In [1]: import numpy as np

In [2]: import numpy.linalg as la

In [3]: np.set_printoptions(suppress=True, linewidth=160)

In [4]: K = np.maximum(np.array([[2, 1],
   ...:     [1, 1],
   ...:     [0, 1],
   ...:     [1, 3],
   ...:     [2, 2],
   ...:     [2, 1],
   ...:     [2, 3],
   ...:     [2, 2],
   ...:     [3, 1],
   ...:     [0, 1]]) @ np.array([[0, 3, 5, 3, 2, 1, 2, 5], [0, 5, 3, 1, 4, 0, 2, 0]]) + np.array([-5, 3, -4, 3, 3, 3, -4, 4]), 0)

In [5]: print(K)
[[ 0 14  9 10 11  5  2 14]
 [ 0 11  4  7  9  4  0  9]
 [ 0  8  0  4  7  3  0  4]
 [ 0 21 10  9 17  4  4  9]
 [ 0 19 12 11 15  5  4 14]
 [ 0 14  9 10 11  5  2 14]
 [ 0 24 15 12 19  5  6 14]
 [ 0 19 12 11 15  5  4 14]
 [ 0 17 14 13 13  6  4 19]
 [ 0  8  0  4  7  3  0  4]]

In [6]: Uu, sig, VT = la.svd(K)

In [7]: print(np.argmax(sig[:-1] / (sig[1:] + 1e-6)) + 1)
4

In [8]: Y = Uu[:, :4] @ np.diag(sig[:4]) @ VT[:4]

In [9]: print(Y.round(2) + 0)
[[ 0. 14.  9. 10. 11.  5.  2. 14.]
 [ 0. 11.  4.  7.  9.  4.  0.  9.]
 [ 0.  8.  0.  4.  7.  3.  0.  4.]
 [ 0. 21. 10.  9. 17.  4.  4.  9.]
 [ 0. 19. 12. 11. 15.  5.  4. 14.]
 [ 0. 14.  9. 10. 11.  5.  2. 14.]
 [ 0. 24. 15. 12. 19.  5.  6. 14.]
 [ 0. 19. 12. 11. 15.  5.  4. 14.]
 [ 0. 17. 14. 13. 13.  6.  4. 19.]
 [ 0.  8.  0.  4.  7.  3.  0.  4.]]

In [10]: print(np.round(la.norm(K - Y) / la.norm(K), 2))
0.0

In [11]: print(la.matrix_rank(K, rtol=0.05))
3

In [12]: print(round(float(np.abs(K - Y).max()), 2))
0.0

In [13]: Uu, sig, VT = la.svd(K, full_matrices=False)

In [14]: print(np.round(sig / sig[0], 2) + 0)
[1.   0.13 0.09 0.01 0.   0.   0.   0.  ]

In [15]: print(np.round(np.sqrt((sig ** 2).sum()), 2), round(float(la.norm(K)), 2))
90.09 90.09

In [16]: print(np.round(Uu.T @ Uu, 2) + 0)
[[1. 0. 0. 0. 0. 0. 0. 0.]
 [0. 1. 0. 0. 0. 0. 0. 0.]
 [0. 0. 1. 0. 0. 0. 0. 0.]
 [0. 0. 0. 1. 0. 0. 0. 0.]
 [0. 0. 0. 0. 1. 0. 0. 0.]
 [0. 0. 0. 0. 0. 1. 0. 0.]
 [0. 0. 0. 0. 0. 0. 1. 0.]
 [0. 0. 0. 0. 0. 0. 0. 1.]]

In [17]: print(Uu.shape, sig.shape, VT.shape)
(10, 8) (8,) (8, 8)

In [18]: print(np.round(VT @ VT.T, 2) + 0)
[[1. 0. 0. 0. 0. 0. 0. 0.]
 [0. 1. 0. 0. 0. 0. 0. 0.]
 [0. 0. 1. 0. 0. 0. 0. 0.]
 [0. 0. 0. 1. 0. 0. 0. 0.]
 [0. 0. 0. 0. 1. 0. 0. 0.]
 [0. 0. 0. 0. 0. 1. 0. 0.]
 [0. 0. 0. 0. 0. 0. 1. 0.]
 [0. 0. 0. 0. 0. 0. 0. 1.]]

In [19]: print(np.abs(Uu[:, 0]).round(6).argmax())
6
